In [1]: import numpy as np

In [2]: np.set_printoptions(suppress=True, linewidth=200)

In [3]: F = np.load("test19.npy")

In [4]: print(F)
[[4 6 4 4 2]
 [6 9 6 6 3]
 [4 6 4 4 2]
 [4 6 4 4 2]
 [2 3 2 2 1]]

In [5]: left, sv, Vh = np.linalg.svd(F, full_matrices=False)

In [6]: print(np.abs(left[:, 0]).round(6).argmax())
1

In [7]: print(np.round(np.abs(Vh[0]), 2))
[0.43 0.64 0.43 0.43 0.21]

In [8]: print(np.round(Vh @ Vh.T, 2) + 0)
[[1. 0. 0. 0. 0.]
 [0. 1. 0. 0. 0.]
 [0. 0. 1. 0. 0.]
 [0. 0. 0. 1. 0.]
 [0. 0. 0. 0. 1.]]

In [9]: print(np.cumsum(sv ** 2) / np.sum(sv ** 2))
[1. 1. 1. 1. 1.]

In [10]: print(np.round(sv / sv[0], 2) + 0)
[1. 0. 0. 0. 0.]

In [11]: print(np.sqrt((sv ** 2).sum()), np.round(np.linalg.norm(F), 2))
22.0 22.0

In [12]: def softmax(z):
    ...:     e = np.exp(z - z.max(axis=-1, keepdims=True))
    ...:     return e / e.sum(axis=-1, keepdims=True)
    ...: 

In [13]: print(np.round(softmax(F).sum(axis=1), 2))
[1. 1. 1. 1. 1.]

In [14]: print(np.round(softmax(F[0] + 2), 2))
[0.1  0.7  0.1  0.1  0.01]

In [15]: scores = F @ F.T / np.sqrt(5)

In [16]: print(np.round(softmax(scores + np.triu(np.full(scores.shape, -np.inf), 1)), 2) + 0)
[[1. 0. 0. 0. 0.]
 [0. 1. 0. 0. 0.]
 [0. 1. 0. 0. 0.]
 [0. 1. 0. 0. 0.]
 [0. 1. 0. 0. 0.]]

In [17]: print(np.round(softmax(scores)[0] @ F, 2))
[6. 9. 6. 6. 3.]

In [18]: ev, V = np.linalg.eigh(F)

In [19]: print(np.round(V.T @ F @ V, 2) + 0)
[[ 0.  0.  0.  0.  0.]
 [ 0.  0.  0.  0.  0.]
 [ 0.  0.  0.  0.  0.]
 [ 0.  0.  0.  0.  0.]
 [ 0.  0.  0.  0. 22.]]

In [20]: print(ev.round(2) + 0)
[ 0.  0.  0.  0. 22.]

In [21]: print(np.round(V @ np.diag(ev) @ V.T, 2))
[[4. 6. 4. 4. 2.]
 [6. 9. 6. 6. 3.]
 [4. 6. 4. 4. 2.]
 [4. 6. 4. 4. 2.]
 [2. 3. 2. 2. 1.]]

In [22]: print(np.round(np.linalg.eigvalsh(F @ F), 2) + 0)
[  0.   0.   0.   0. 484.]

In [23]: print(np.round(np.linalg.eigvalsh(F + 2 * np.eye(5)), 2))
[ 2.  2.  2.  2. 24.]

In [24]: print(np.round(np.linalg.svd(F, compute_uv=False), 2) + 0)
[22.  0.  0.  0.  0.]

In [25]: print(np.unique(ev.round(6) + 0, return_counts=True)[1])
[4 1]
